% ipython --no-banner

In [1]: import numpy as np

In [2]: import numpy.linalg as la

In [3]: np.set_printoptions(suppress=True, linewidth=200)

In [4]: rnd = lambda a: np.round(a, 1) + 0

In [5]: m1 = np.cumsum(np.array([[-1, -3, 1, -3],
   ...:     [-2, -1, 2, 0],
   ...:     [-1, 2, -3, -1],
   ...:     [0, 3, -1, -3],
   ...:     [0, 1, 0, -3],
   ...:     [3, -2, -1, 1],
   ...:     [1, 2, 3, -1],
   ...:     [1, 0, 1, 3],
   ...:     [1, -2, 2, -1],
   ...:     [2, -3, 1, 0]]), axis=0)

In [6]: print(m1)
[[ -1  -3   1  -3]
 [ -3  -4   3  -3]
 [ -4  -2   0  -4]
 [ -4   1  -1  -7]
 [ -4   2  -1 -10]
 [ -1   0  -2  -9]
 [  0   2   1 -10]
 [  1   2   2  -7]
 [  2   0   4  -8]
 [  4  -3   5  -8]]

In [7]: theta = np.radians(120)

In [8]: R = np.eye(4)

In [9]: R[3, 3] = R[0, 0] = np.cos(theta)

In [10]: R[3, 0], R[0, 3] = -np.sin(theta), np.sin(theta)

In [11]: print(rnd(R))
[[-0.5  0.   0.   0.9]
 [ 0.   1.   0.   0. ]
 [ 0.   0.   1.   0. ]
 [-0.9  0.   0.  -0.5]]

In [12]: Y = m1 @ R.T

In [13]: print(rnd(la.svd(m1, compute_uv=False)), rnd(la.svd(Y, compute_uv=False)))
[23.6 10.3  7.8  3.2] [23.6 10.3  7.8  3.2]

In [14]: print(rnd(np.abs(Y - m1).max(axis=0)))
[12.9  0.   0.  18.5]

In [15]: A = np.load("out7.npy")

In [16]: print(rnd(A))
[[-0.1 -0.2  0.4  0.3  0.4 -0.7  0.  -0.2 -0.2]
 [ 0.2 -0.3  0.3  0.2 -0.4  0.2  0.5  0.3 -0.3]
 [-0.4 -0.1 -0.1 -0.5 -0.1  0.   0.1  0.  -0.6]
 [ 0.3 -0.1  0.3  0.   0.5  0.5 -0.5  0.2 -0.3]
 [ 0.3 -0.1  0.4  0.  -0.4  0.   0.  -0.2  0.3]
 [ 0.3  0.7  0.1  0.   0.2  0.1  0.4 -0.4 -0.2]
 [ 0.4  0.3 -0.1  0.1 -0.4 -0.4 -0.5  0.2 -0.4]
 [-0.1 -0.2  0.2 -0.2 -0.3  0.2 -0.3 -0.7 -0.1]
 [-0.5  0.3  0.   0.7 -0.2  0.3 -0.1  0.  -0.1]
 [ 0.3 -0.4 -0.6  0.3  0.1  0.1  0.1 -0.4 -0.2]]

In [17]: q, vecs = la.qr(A[:, :5])[0], la.qr(A[:, 5:])[0]

In [18]: sv = la.svd(q.T @ vecs, compute_uv=False)

In [19]: print(rnd(sv))
[0. 0. 0. 0.]

In [20]: proj = A @ la.solve(A.T @ A, A.T)

In [21]: print(rnd(proj @ A[:, 1]))
[-0.2 -0.3 -0.1 -0.1 -0.1  0.7  0.3 -0.2  0.3 -0.4]

In [22]: print(rnd(proj))
[[ 1.   0.   0.   0.   0.   0.   0.   0.   0.   0. ]
 [ 0.   0.9  0.1  0.   0.2  0.   0.  -0.1  0.   0. ]
 [ 0.   0.1  0.8  0.  -0.3  0.   0.   0.2 -0.1 -0.1]
 [ 0.   0.   0.   1.   0.   0.   0.   0.   0.   0. ]
 [ 0.   0.2 -0.3  0.   0.5  0.   0.   0.3 -0.1 -0.1]
 [ 0.   0.   0.   0.   0.   1.   0.   0.   0.   0. ]
 [ 0.   0.   0.   0.   0.   0.   1.   0.   0.   0. ]
 [ 0.  -0.1  0.2  0.   0.3  0.   0.   0.8  0.1  0.1]
 [ 0.   0.  -0.1  0.  -0.1  0.   0.   0.1  1.   0. ]
 [ 0.   0.  -0.1  0.  -0.1  0.   0.   0.1  0.   1. ]]
